% ipython --no-banner

In [1]: import numpy as np

In [2]: np.set_printoptions(suppress=True, linewidth=140)

In [3]: arr = np.loadtxt("sample10.csv", delimiter=",")

In [4]: arr.round(2)
Out[4]: 
array([[ 38.05, -32.  ,  24.81,  -4.25, -15.11, -18.84,  17.84,  -8.56,  35.03, -17.4 ],
       [ 25.45, -19.75,  15.64,  -4.17, -11.68, -11.35,  11.58,  -6.63,  25.17, -10.53],
       [ 25.37, -19.67,  15.58,  -4.16, -11.66, -11.31,  11.54,  -6.62,  25.11, -10.49],
       [ 19.65, -14.32,  11.66,  -3.95,  -9.9 ,  -7.96,   8.81,  -5.54,  20.42,  -7.43],
       [ 17.82, -12.64,  10.45,  -3.85,  -9.3 ,  -6.9 ,   7.95,  -5.16,  18.87,  -6.46],
       [ 13.1 ,  -8.45,   7.44,  -3.48,  -7.64,  -4.23,   5.8 ,  -4.09,  14.77,  -4.02],
       [ 12.71,  -8.11,   7.2 ,  -3.44,  -7.49,  -4.01,   5.62,  -3.99,  14.42,  -3.82],
       [  9.42,  -5.34,   5.24,  -3.06,  -6.18,  -2.22,   4.18,  -3.12,  11.4 ,  -2.2 ],
       [  8.71,  -4.77,   4.84,  -2.96,  -5.88,  -1.85,   3.88,  -2.92,  10.73,  -1.86],
       [  7.18,  -3.56,   3.98,  -2.71,  -5.19,  -1.07,   3.23,  -2.46,   9.23,  -1.15],
       [  6.57,  -3.09,   3.65,  -2.6 ,  -4.9 ,  -0.77,   2.97,  -2.27,   8.62,  -0.88],
       [  6.27,  -2.87,   3.49,  -2.54,  -4.75,  -0.62,   2.85,  -2.17,   8.31,  -0.75],
       [  5.35,  -2.2 ,   3.01,  -2.36,  -4.29,  -0.2 ,   2.47,  -1.87,   7.36,  -0.36],
       [  2.71,  -0.49,   1.71,  -1.64,  -2.75,   0.83,   1.41,  -0.91,   4.4 ,   0.58],
       [  2.67,  -0.47,   1.69,  -1.63,  -2.73,   0.84,   1.4 ,  -0.89,   4.35,   0.59],
       [  2.66,  -0.46,   1.68,  -1.62,  -2.72,   0.84,   1.39,  -0.89,   4.34,   0.6 ],
       [  2.56,  -0.41,   1.64,  -1.59,  -2.65,   0.87,   1.35,  -0.85,   4.21,   0.62],
       [  1.83,  -0.05,   1.3 ,  -1.3 ,  -2.12,   1.03,   1.06,  -0.56,   3.27,   0.78],
       [  1.28,   0.16,   1.03,  -1.05,  -1.67,   1.07,   0.83,  -0.33,   2.51,   0.83],
       [  0.49,   0.29,   0.59,  -0.56,  -0.85,   0.86,   0.45,  -0.02,   1.21,   0.69],
       [  0.27,   0.25,   0.42,  -0.36,  -0.55,   0.65,   0.3 ,   0.04,   0.76,   0.52],
       [  0.27,   0.24,   0.41,  -0.35,  -0.54,   0.65,   0.3 ,   0.04,   0.75,   0.52],
       [  0.08,   0.12,   0.18,  -0.14,  -0.21,   0.3 ,   0.13,   0.04,   0.28,   0.24],
       [ -0.03,  -0.08,  -0.13,   0.08,   0.12,  -0.21,  -0.08,  -0.05,  -0.15,  -0.17],
       [ -0.06,  -0.18,  -0.27,   0.15,   0.23,  -0.45,  -0.18,  -0.12,  -0.3 ,  -0.36],
       [ -0.02,  -0.8 ,  -2.  ,   0.42,   0.72,  -2.67,  -1.15,  -1.26,  -0.93,  -2.11],
       [ -0.22,  -0.46,  -6.31,  -0.09,   0.54,  -5.87,  -3.47,  -4.15,  -1.03,  -4.51],
       [ -0.3 ,  -0.29,  -6.98,  -0.21,   0.47,  -6.23,  -3.83,  -4.58,  -1.02,  -4.77],
       [ -0.39,  -0.13,  -7.6 ,  -0.32,   0.4 ,  -6.54,  -4.16,  -4.96,  -1.02,  -5.  ],
       [ -0.48,   0.05,  -8.23,  -0.44,   0.33,  -6.84,  -4.5 ,  -5.35,  -1.01,  -5.21],
       [ -0.51,   0.11,  -8.4 ,  -0.48,   0.31,  -6.92,  -4.6 ,  -5.45,  -1.01,  -5.27],
       [ -0.96,   0.93, -10.8 ,  -0.96,   0.02,  -7.92,  -5.89,  -6.88,  -1.  ,  -5.95],
       [ -3.37,   5.07, -20.08,  -3.01,  -1.19, -10.58, -10.95, -12.01,  -1.15,  -7.58],
       [ -6.58,  10.3 , -29.76,  -5.26,  -2.46, -12.22, -16.28, -16.94,  -1.59,  -8.33],
       [ -6.62,  10.37, -29.87,  -5.29,  -2.48, -12.24, -16.34, -16.99,  -1.6 ,  -8.34],
       [ -7.67,  12.04, -32.75,  -5.97,  -2.85, -12.58, -17.93, -18.39,  -1.78,  -8.44],
       [ -8.6 ,  13.51, -35.24,  -6.56,  -3.17, -12.85, -19.31, -19.59,  -1.95,  -8.5 ],
       [ -8.63,  13.56, -35.33,  -6.58,  -3.19, -12.85, -19.36, -19.63,  -1.95,  -8.5 ],
       [-10.04,  15.77, -38.97,  -7.44,  -3.65, -13.18, -21.38, -21.36,  -2.23,  -8.54],
       [-11.18,  17.55, -41.84,  -8.13,  -4.01, -13.38, -22.98, -22.7 ,  -2.46,  -8.53],
       [-13.73,  21.49, -48.07,  -9.62,  -4.79, -13.73, -26.45, -25.56,  -3.01,  -8.41],
       [-14.64,  22.89, -50.23, -10.14,  -5.06, -13.81, -27.66, -26.54,  -3.21,  -8.34]])

In [5]: Ac = arr - arr.mean(axis=0)

In [6]: V = np.linalg.svd(Ac)[2][:3]

In [7]: B = Ac - Ac @ V.T @ V

In [8]: np.round(np.diag(V.T @ V), 2)
Out[8]: array([0.26, 0.34, 0.49, 0.13, 0.23, 0.41, 0.16, 0.24, 0.47, 0.27])

In [9]: np.linalg.norm(B, axis=1).round(6).argmax()
Out[9]: np.int64(0)
